$ python -q
>>> import numpy as np
>>> from numpy import linalg as LA
>>> np.set_printoptions(precision=2, suppress=True, linewidth=140)
>>> m1 = np.load("sample8.npy")
>>> m1
array([[ 0.2 ,  0.26, -0.03,  0.3 ],
       [ 0.26,  0.35, -0.04,  0.4 ],
       [-0.03, -0.04,  0.01, -0.05],
       [ 0.3 ,  0.4 , -0.05,  0.45]])
>>> # rank 1
>>> rng = np.random.default_rng(61)
>>> other = m1 + rng.integers(-2, 3, (4, 1)) @ rng.integers(-2, 3, (1, 4))
>>> other
array([[ 0.2 ,  0.26, -0.03,  0.3 ],
       [ 0.26, -0.65, -1.04, -0.6 ],
       [-0.03,  0.96,  1.01,  0.95],
       [ 0.3 ,  1.4 ,  0.95,  1.45]])
>>> print(np.round(LA.svd(other - m1, compute_uv=False), 2) + 0)
[3. 0. 0. 0.]
>>> LA.matrix_rank(other - m1, tol=1e-8)
np.int64(1)
>>> print(np.abs(np.diag(LA.qr(m1)[1])) > 1e-9)
[ True False False False]
>>> print(np.allclose(m1[:-1].T @ LA.lstsq(m1[:-1].T, m1[-1])[0], m1[-1]))
True
>>> LA.lstsq(m1[:-1].T, m1[-1])[2]
np.int32(1)
>>> m1 @ LA.pinv(m1) @ m1
array([[ 0.2 ,  0.26, -0.03,  0.3 ],
       [ 0.26,  0.35, -0.04,  0.4 ],
       [-0.03, -0.04,  0.01, -0.05],
       [ 0.3 ,  0.4 , -0.05,  0.45]])
>>> r = LA.matrix_rank(m1)
>>> r
np.int64(1)
>>> null = LA.svd(m1)[2][r:].T
>>> null.shape
(4, 3)
>>> null @ null.T
array([[ 0.8 , -0.26,  0.03, -0.3 ],
       [-0.26,  0.65,  0.04, -0.4 ],
       [ 0.03,  0.04,  0.99,  0.05],
       [-0.3 , -0.4 ,  0.05,  0.55]])
>>> K = np.load("a.npy")
>>> K
array([[ -1.9 ,  -0.2 , -15.35],
       [ -1.7 ,  -0.51, -11.21],
       [ -1.39,  -0.85,  -6.45],
       [ -1.36,  -0.87,  -6.12],
       [ -0.98,  -1.  ,  -2.88],
       [ -0.84,  -0.97,  -2.17],
       [ -0.72,  -0.92,  -1.71],
       [  0.29,   0.68,   1.22],
       [  0.35,   0.83,   1.56],
       [  0.54,   1.36,   2.94],
       [  0.61,   1.58,   3.58],
       [  0.98,   2.93,   8.71],
       [  1.03,   3.13,   9.6 ],
       [  1.2 ,   3.85,  13.14],
       [  1.42,   4.83,  18.76],
       [  1.79,   6.79,  32.23],
       [  1.85,   7.13,  34.9 ],
       [  1.97,   7.84,  40.63]])
>>> left, sig, VT = LA.svd(K)
>>> sig
array([72.87,  4.4 ,  2.54])
>>> other = left[:, :1] @ np.diag(sig[:1]) @ VT[:1]
>>> round(LA.norm(K - other, 2), 2), round(sig[1], 2)
(np.float64(4.4), np.float64(4.4))
>>> LA.matrix_rank(K, rtol=0.05)
np.int64(2)
>>> print(np.round(np.abs(K - other).max(), 2))
2.79
>>> print(np.round(LA.norm(K - other) / LA.norm(K), 2))
0.07
>>> F = np.load("w.npy")
>>> F
array([[ 2, -3,  1],
       [-3,  2, -3],
       [ 1, -3,  2]])
>>> # symmetric
>>> f, g = F[0], F[1]
>>> print(f @ g)
-15
>>> p = (f @ g) / (f @ f) * f
>>> LA.matrix_rank(np.outer(f, g))
np.int64(1)
>>> np.round((g - p) @ f, 2)
np.float64(0.0)
